$ python -q
>>> import numpy as np
>>> from numpy import linalg as LA
>>> np.set_printoptions(precision=2, suppress=True, linewidth=140)
>>> feats = np.loadtxt("mat.csv", delimiter=",")
>>> feats.round(2) + 0
array([[-0.63,  0.36, -0.79,  0.67, -1.9 ,  0.35,  1.82,  0.82,  2.38, -2.49,  1.71, -0.96],
       [-0.5 , -0.61, -1.31,  0.84, -1.68,  1.24,  1.55,  0.93,  2.1 , -1.84,  2.54, -0.28],
       [-0.66,  1.04, -0.33,  0.47, -1.88, -0.33,  1.83,  0.66,  2.35, -2.73,  0.94, -1.37],
       [ 0.38, -2.45, -1.22,  0.37,  0.76,  2.16, -0.86,  0.18, -0.95,  1.9 ,  1.87,  1.79],
       [-0.65,  1.47,  0.02,  0.31, -1.77, -0.8 ,  1.76,  0.51,  2.22, -2.76,  0.34, -1.59],
       [-0.53, -0.45, -1.24,  0.82, -1.74,  1.1 ,  1.61,  0.92,  2.17, -1.97,  2.42, -0.4 ],
       [-0.66,  1.08, -0.3 ,  0.46, -1.87, -0.38,  1.83,  0.65,  2.34, -2.74,  0.88, -1.39],
       [-0.49, -0.67, -1.34,  0.85, -1.65,  1.29,  1.52,  0.93,  2.07, -1.78,  2.59, -0.23],
       [-0.6 ,  0.1 , -0.94,  0.72, -1.87,  0.6 ,  1.77,  0.86,  2.34, -2.35,  1.96, -0.79],
       [-0.61,  1.88,  0.4 ,  0.11, -1.57, -1.29,  1.59,  0.32,  1.96, -2.67, -0.34, -1.76],
       [-0.56,  2.09,  0.63, -0.02, -1.4 , -1.56,  1.44,  0.2 ,  1.75, -2.54, -0.76, -1.82],
       [-0.51, -0.56, -1.29,  0.84, -1.7 ,  1.19,  1.57,  0.93,  2.12, -1.88,  2.5 , -0.32],
       [ 0.61, -1.86, -0.38, -0.12,  1.58,  1.26, -1.6 , -0.33, -1.98,  2.68,  0.3 ,  1.75],
       [ 0.02, -2.25, -1.69,  0.76, -0.34,  2.38,  0.19,  0.66,  0.42,  0.46,  2.88,  1.25],
       [-0.65,  1.34, -0.09,  0.36, -1.82, -0.66,  1.79,  0.56,  2.27, -2.76,  0.53, -1.53],
       [ 0.5 ,  0.59,  1.31, -0.84,  1.68, -1.23, -1.56, -0.93, -2.1 ,  1.85, -2.53,  0.29],
       [ 0.33,  1.37,  1.61, -0.9 ,  1.28, -1.85, -1.13, -0.91, -1.6 ,  1.05, -2.95, -0.34],
       [-0.07,  2.33,  1.65, -0.72,  0.19, -2.4 , -0.05, -0.61, -0.24, -0.67, -2.8 , -1.35],
       [ 0.63, -0.42,  0.75, -0.65,  1.91, -0.29, -1.82, -0.81, -2.38,  2.52, -1.65,  1.  ],
       [ 0.35, -2.47, -1.29,  0.42,  0.65,  2.22, -0.75,  0.24, -0.82,  1.77,  2.02,  1.76],
       [-0.1 , -2.04, -1.72,  0.83, -0.66,  2.29,  0.51,  0.77,  0.83, -0.02,  3.  ,  0.99],
       [ 0.48, -2.32, -0.95,  0.2 ,  1.1 ,  1.9 , -1.17, -0.01, -1.38,  2.26,  1.35,  1.84],
       [ 0.62, -1.76, -0.29, -0.17,  1.64,  1.15, -1.65, -0.38, -2.05,  2.71,  0.13,  1.71],
       [ 0.64, -0.54,  0.67, -0.62,  1.91, -0.17, -1.84, -0.78, -2.39,  2.57, -1.52,  1.08],
       [ 0.4 ,  1.09,  1.51, -0.89,  1.46, -1.63, -1.32, -0.93, -1.82,  1.38, -2.82, -0.1 ],
       [ 0.56,  0.28,  1.15, -0.8 ,  1.79, -0.95, -1.67, -0.91, -2.23,  2.1 , -2.29,  0.53],
       [-0.53,  2.21,  0.78, -0.1 , -1.27, -1.73,  1.32,  0.11,  1.59, -2.43, -1.04, -1.84],
       [ 0.23, -2.47, -1.49,  0.57,  0.28,  2.36, -0.41,  0.41, -0.36,  1.31,  2.42,  1.62],
       [ 0.57, -2.06, -0.61,  0.  ,  1.42,  1.53, -1.46, -0.21, -1.78,  2.56,  0.72,  1.81],
       [-0.24, -1.69, -1.68,  0.88, -1.03,  2.07,  0.88,  0.86,  1.29, -0.62,  3.02,  0.63],
       [-0.31,  2.48,  1.35, -0.47, -0.55, -2.27,  0.66, -0.29,  0.68, -1.64, -2.14, -1.73]])
>>> LA.cond(feats) > 100
np.True_
>>> np.argsort(-LA.norm(feats, axis=0).round(6), kind="stable")[:3]
array([ 9, 10,  8])
>>> round(np.abs(feats).max(), 2)
np.float64(3.02)
>>> feats.sum(axis=0)
array([-1.98, -4.92, -7.1 ,  4.2 , -7.04,  7.56,  6.38,  4.42,  8.8 , -6.79, 13.29,  0.27])
>>> np.unravel_index(np.abs(feats).argmax(), feats.shape)
(np.int64(29), np.int64(10))
>>> round(LA.norm(feats), 2)
np.float64(27.84)
>>> np.round(LA.svd(feats, compute_uv=False), 2) + 0
array([21.39, 17.82,  0.  ,  0.  ,  0.  ,  0.  ,  0.  ,  0.  ,  0.  ,  0.  ,  0.  ,  0.  ])
>>> out = feats / np.sqrt((feats ** 2).mean(axis=1, keepdims=True))
>>> LA.norm(out, axis=1)
array([3.46, 3.46, 3.46, 3.46, 3.46, 3.46, 3.46, 3.46, 3.46, 3.46, 3.46, 3.46, 3.46, 3.46, 3.46, 3.46, 3.46, 3.46, 3.46, 3.46, 3.46, 3.46,
       3.46, 3.46, 3.46, 3.46, 3.46, 3.46, 3.46, 3.46, 3.46])
>>> f, v = feats[20], feats[14]
>>> round(float(f @ f), 2)
25.0
>>> np.round(f @ v, 2)
np.float64(0.82)
>>> p = (f @ v) / (f @ f) * f
>>> v - p
array([-0.65,  1.41, -0.03,  0.33, -1.79, -0.74,  1.77,  0.53,  2.24, -2.76,  0.43, -1.56])
>>> p.round(2) + 0
array([ 0.  , -0.07, -0.06,  0.03, -0.02,  0.08,  0.02,  0.03,  0.03,  0.  ,  0.1 ,  0.03])
>>> m1 = np.load("out9.npy")
>>> m1.round(2) + 0
array([[ 0.  , -0.01,  0.  ,  0.02,  0.  ,  0.01, -0.01,  0.03, -0.02,  0.  ,  0.01],
       [-0.01,  0.04,  0.  , -0.08, -0.02, -0.02,  0.05, -0.13,  0.11,  0.  , -0.02],
       [ 0.  ,  0.  ,  0.  , -0.01,  0.  ,  0.  ,  0.01, -0.01,  0.01,  0.  ,  0.  ],
       [ 0.02, -0.08, -0.01,  0.15,  0.04,  0.05, -0.1 ,  0.25, -0.21,  0.  ,  0.05],
       [ 0.  , -0.02,  0.  ,  0.04,  0.01,  0.01, -0.02,  0.06, -0.05,  0.  ,  0.01],
       [ 0.01, -0.02,  0.  ,  0.05,  0.01,  0.01, -0.03,  0.07, -0.06,  0.  ,  0.01],
       [-0.01,  0.05,  0.01, -0.1 , -0.02, -0.03,  0.06, -0.16,  0.13,  0.  , -0.03],
       [ 0.03, -0.13, -0.01,  0.25,  0.06,  0.07, -0.16,  0.42, -0.34,  0.  ,  0.07],
       [-0.02,  0.11,  0.01, -0.21, -0.05, -0.06,  0.13, -0.34,  0.28,  0.  , -0.06],
       [ 0.  ,  0.  ,  0.  ,  0.  ,  0.  ,  0.  ,  0.  ,  0.  ,  0.  ,  0.  ,  0.  ],
       [ 0.01, -0.02,  0.  ,  0.05,  0.01,  0.01, -0.03,  0.07, -0.06,  0.  ,  0.01]])
>>> rk = LA.matrix_rank(m1)
>>> rk
np.int64(1)
>>> ns = LA.svd(m1)[2][rk:].T
>>> [int(LA.matrix_rank(m1[:, :j + 1])) for j in range(11)]
[1, 1, 1, 1, 1, 1, 1, 1, 1, 1, 1]
>>> LA.matrix_rank(m1.T @ m1), LA.matrix_rank(m1 @ m1.T)
(np.int64(1), np.int64(1))
>>> ns.shape
(11, 10)
>>> [int(LA.matrix_rank(m1[:i])) for i in range(1, len(m1) + 1)]
[1, 1, 1, 1, 1, 1, 1, 1, 1, 1, 1]
>>> round(float(LA.det(m1)), 2)
0.0
>>> (LA.matrix_power((m1 != 0) + (m1.T != 0) + np.eye(11), 11) > 0).astype(int)
array([[1, 1, 1, 1, 1, 1, 1, 1, 1, 0, 1],
       [1, 1, 1, 1, 1, 1, 1, 1, 1, 0, 1],
       [1, 1, 1, 1, 1, 1, 1, 1, 1, 0, 1],
       [1, 1, 1, 1, 1, 1, 1, 1, 1, 0, 1],
       [1, 1, 1, 1, 1, 1, 1, 1, 1, 0, 1],
       [1, 1, 1, 1, 1, 1, 1, 1, 1, 0, 1],
       [1, 1, 1, 1, 1, 1, 1, 1, 1, 0, 1],
       [1, 1, 1, 1, 1, 1, 1, 1, 1, 0, 1],
       [1, 1, 1, 1, 1, 1, 1, 1, 1, 0, 1],
       [0, 0, 0, 0, 0, 0, 0, 0, 0, 1, 0],
       [1, 1, 1, 1, 1, 1, 1, 1, 1, 0, 1]])
>>> np.flatnonzero(LA.matrix_power((m1 != 0) + (m1.T != 0) + np.eye(11), 11)[6])
array([ 0,  1,  2,  3,  4,  5,  6,  7,  8, 10])
>>> vec = np.array([3, 1, 2, 2, -1, -3, -1, 0, -3, -1, -2])
>>> LA.eigvalsh(2 * m1 - np.eye(11))
array([-1., -1., -1., -1., -1., -1., -1., -1., -1., -1.,  1.])
>>> m1 @ m1 @ vec
array([ 0.09, -0.38, -0.04,  0.73,  0.17,  0.21, -0.47,  1.19, -0.98,  0.  ,  0.21])
>>> rng = np.random.default_rng(8369)
>>> data = np.eye(8, dtype=int)[rng.permutation(8)]
>>> data
array([[0, 0, 0, 1, 0, 0, 0, 0],
       [0, 0, 0, 0, 0, 0, 0, 1],
       [0, 0, 1, 0, 0, 0, 0, 0],
       [0, 0, 0, 0, 0, 1, 0, 0],
       [0, 1, 0, 0, 0, 0, 0, 0],
       [1, 0, 0, 0, 0, 0, 0, 0],
       [0, 0, 0, 0, 1, 0, 0, 0],
       [0, 0, 0, 0, 0, 0, 1, 0]])
>>> out = data / LA.norm(data, axis=1, keepdims=True)
>>> cov = out @ out.T
>>> np.degrees(np.arccos(np.clip(cov[7, 1], -1, 1)))
np.float64(90.0)
>>> LA.norm(out, axis=1)
array([1., 1., 1., 1., 1., 1., 1., 1.])
>>> idx = rng.permutation(8)
>>> out = data[:, idx] * rng.choice([-1, 1], 8)
>>> out
array([[ 0,  0,  0,  0,  0,  0, -1,  0],
       [ 0,  0,  0,  0,  0,  0,  0, -1],
       [ 0,  0,  0, -1,  0,  0,  0,  0],
       [ 0,  0, -1,  0,  0,  0,  0,  0],
       [ 0, -1,  0,  0,  0,  0,  0,  0],
       [ 0,  0,  0,  0,  0, -1,  0,  0],
       [ 0,  0,  0,  0, -1,  0,  0,  0],
       [ 1,  0,  0,  0,  0,  0,  0,  0]])
>>> U, _, vt = LA.svd(data.T @ out)
>>> U @ vt
array([[ 0.,  0.,  0.,  0.,  0., -1.,  0.,  0.],
       [ 0., -1.,  0.,  0.,  0.,  0.,  0.,  0.],
       [ 0.,  0.,  0., -1.,  0.,  0.,  0.,  0.],
       [ 0.,  0.,  0.,  0.,  0.,  0., -1.,  0.],
       [ 0.,  0.,  0.,  0., -1.,  0.,  0.,  0.],
       [ 0.,  0., -1.,  0.,  0.,  0.,  0.,  0.],
       [ 1.,  0.,  0.,  0.,  0.,  0.,  0.,  0.],
       [ 0.,  0.,  0.,  0.,  0.,  0.,  0., -1.]])
>>> LA.lstsq(data, out)[0]
array([[ 0.,  0.,  0.,  0.,  0., -1.,  0.,  0.],
       [ 0., -1.,  0.,  0.,  0.,  0.,  0.,  0.],
       [ 0.,  0.,  0., -1.,  0.,  0.,  0.,  0.],
       [ 0.,  0.,  0.,  0.,  0.,  0., -1.,  0.],
       [ 0.,  0.,  0.,  0., -1.,  0.,  0.,  0.],
       [ 0.,  0., -1.,  0.,  0.,  0.,  0.,  0.],
       [ 1.,  0.,  0.,  0.,  0.,  0.,  0.,  0.],
       [ 0.,  0.,  0.,  0.,  0.,  0.,  0., -1.]])
>>> idx
array([6, 1, 5, 2, 4, 0, 3, 7])
>>> out = LA.invert(data)
Traceback (most recent call last):
  File "<python-input-49>", line 1, in <module>
    out = LA.invert(data)
          ^^^^^^^^^
AttributeError: module 'numpy.linalg' has no attribute 'invert'
>>> out = LA.inv(data)
>>> np.allclose(out, data.T)
True
>>> (np.abs(out) > 1e-9).astype(int)
array([[0, 0, 0, 0, 0, 1, 0, 0],
       [0, 0, 0, 0, 1, 0, 0, 0],
       [0, 0, 1, 0, 0, 0, 0, 0],
       [1, 0, 0, 0, 0, 0, 0, 0],
       [0, 0, 0, 0, 0, 0, 1, 0],
       [0, 0, 0, 1, 0, 0, 0, 0],
       [0, 0, 0, 0, 0, 0, 0, 1],
       [0, 1, 0, 0, 0, 0, 0, 0]])
>>> out
array([[0., 0., 0., 0., 0., 1., 0., 0.],
       [0., 0., 0., 0., 1., 0., 0., 0.],
       [0., 0., 1., 0., 0., 0., 0., 0.],
       [1., 0., 0., 0., 0., 0., 0., 0.],
       [0., 0., 0., 0., 0., 0., 1., 0.],
       [0., 0., 0., 1., 0., 0., 0., 0.],
       [0., 0., 0., 0., 0., 0., 0., 1.],
       [0., 1., 0., 0., 0., 0., 0., 0.]])
